$ python -q
>>> import numpy as np
>>> np.set_printoptions(precision=3, suppress=True, linewidth=140, legacy="1.25")
>>> rnd = lambda a: np.round(a, 3) + 0
>>> M = np.array([[1, 2, 1, 2], [3, 0, 3, 0], [1, 2, 1, 2], [3, 0, 3, 0]])
>>> print(rnd(np.linalg.norm(M, 2) / np.linalg.norm(M)))
0.87
>>> print(np.linalg.cond(M) > 100)
True
>>> print(np.argsort(-np.linalg.norm(M, axis=0).round(6), kind="stable")[:3])
[0 2 1]
>>> w1 = np.array([[8, 7, 0, 1, 8],
...     [-4, 1, -9, -4, 9],
...     [-3, 6, -7, -9, -8],
...     [9, 5, -2, 8, -4]])
>>> beta = np.array([-5, -3, -7, 7, -5])
>>> H = np.maximum(M @ w1 + beta, 0)
>>> print((H > 0).mean(axis=0))
[1.  1.  0.  0.5 0.5]
>>> print(np.linalg.matrix_rank(H))
2
>>> print((H > 0).astype(int))
[[1 1 0 1 1]
 [1 1 0 0 0]
 [1 1 0 1 1]
 [1 1 0 0 0]]
>>> cent = np.array([[2, 2, 1], [1, 0, 0], [0, 0, 0], [2, 2, 0], [2, 1, 0]])
>>> print(w1 @ cent)
[[ 41  26   8]
 [  3  -7  -4]
 [-34 -32  -3]
 [ 31  30   9]]
>>> print(H @ cent)
[[66 39 10]
 [56 20 10]
 [66 39 10]
 [56 20 10]]
>>> E = np.vander(np.arange(10) - 3, 4, increasing=True)
>>> print(E)
[[  1  -3   9 -27]
 [  1  -2   4  -8]
 [  1  -1   1  -1]
 [  1   0   0   0]
 [  1   1   1   1]
 [  1   2   4   8]
 [  1   3   9  27]
 [  1   4  16  64]
 [  1   5  25 125]
 [  1   6  36 216]]
>>> Y = E / np.linalg.norm(E, axis=1, keepdims=True)
>>> gram = Y @ Y.T
>>> print((gram - 2 * np.eye(10)).round(6).argmax(axis=1))
[1 0 1 2 5 6 7 8 9 8]
>>> print(rnd(np.degrees(np.arccos(np.clip(gram[0, 7], -1, 1)))))
147.424
>>> print(rnd(np.linalg.norm(Y, axis=1)))
[1. 1. 1. 1. 1. 1. 1. 1. 1. 1.]
>>> rng = np.random.default_rng(13960)
>>> mat = np.eye(8, dtype=int)[rng.permutation(8)] * np.array([0, 1, 0, 1, 0, 2, 0, 0])
>>> print(mat)
[[0 0 0 0 0 0 0 0]
 [0 0 0 0 0 0 0 0]
 [0 0 0 1 0 0 0 0]
 [0 0 0 0 0 0 0 0]
 [0 0 0 0 0 2 0 0]
 [0 0 0 0 0 0 0 0]
 [0 0 0 0 0 0 0 0]
 [0 1 0 0 0 0 0 0]]
>>> vec = np.array([2, 2, -1, -2, -1, 2, 1, 0])
>>> print(np.sign((mat @ vec).round(6)))
[ 0  0 -1  0  1  0  0  1]
>>> print(mat @ np.ones(8))
[0. 0. 1. 0. 2. 0. 0. 1.]
>>> print((mat * vec).sum(axis=1))
[ 0  0 -2  0  4  0  0  2]
>>> feats = np.loadtxt("dump.csv", delimiter=",")
>>> print(feats)
[[ 1. -2.  4. -8.]
 [ 1. -1.  1. -1.]
 [ 1.  0.  0.  0.]]
>>> Y = feats / np.sqrt((feats ** 2).mean(axis=1, keepdims=True))
>>> print(feats - feats.mean(axis=1, keepdims=True))
[[ 2.25 -0.75  5.25 -6.75]
 [ 1.   -1.    1.   -1.  ]
 [ 0.75 -0.25 -0.25 -0.25]]
>>> print(rnd(np.linalg.norm(Y, axis=1)))
[2. 2. 2.]
>>> theta = np.radians(180)
>>> R = np.eye(4)
>>> R[0, 0] = R[2, 2] = np.cos(theta)
>>> R[0, 2], R[2, 0] = -np.sin(theta), np.sin(theta)
>>> print(rnd(R))
[[-1.  0.  0.  0.]
 [ 0.  1.  0.  0.]
 [ 0.  0. -1.  0.]
 [ 0.  0.  0.  1.]]
>>> Y = feats @ R.T
>>> print(np.allclose(np.linalg.norm(feats, axis=1), np.linalg.norm(Y, axis=1)))
True
>>> print(rnd(Y))
[[-1. -2. -4. -8.]
 [-1. -1. -1. -1.]
 [-1.  0.  0.  0.]]
>>> print(rnd(np.abs(Y - feats).max(axis=0)))
[2. 0. 8. 0.]
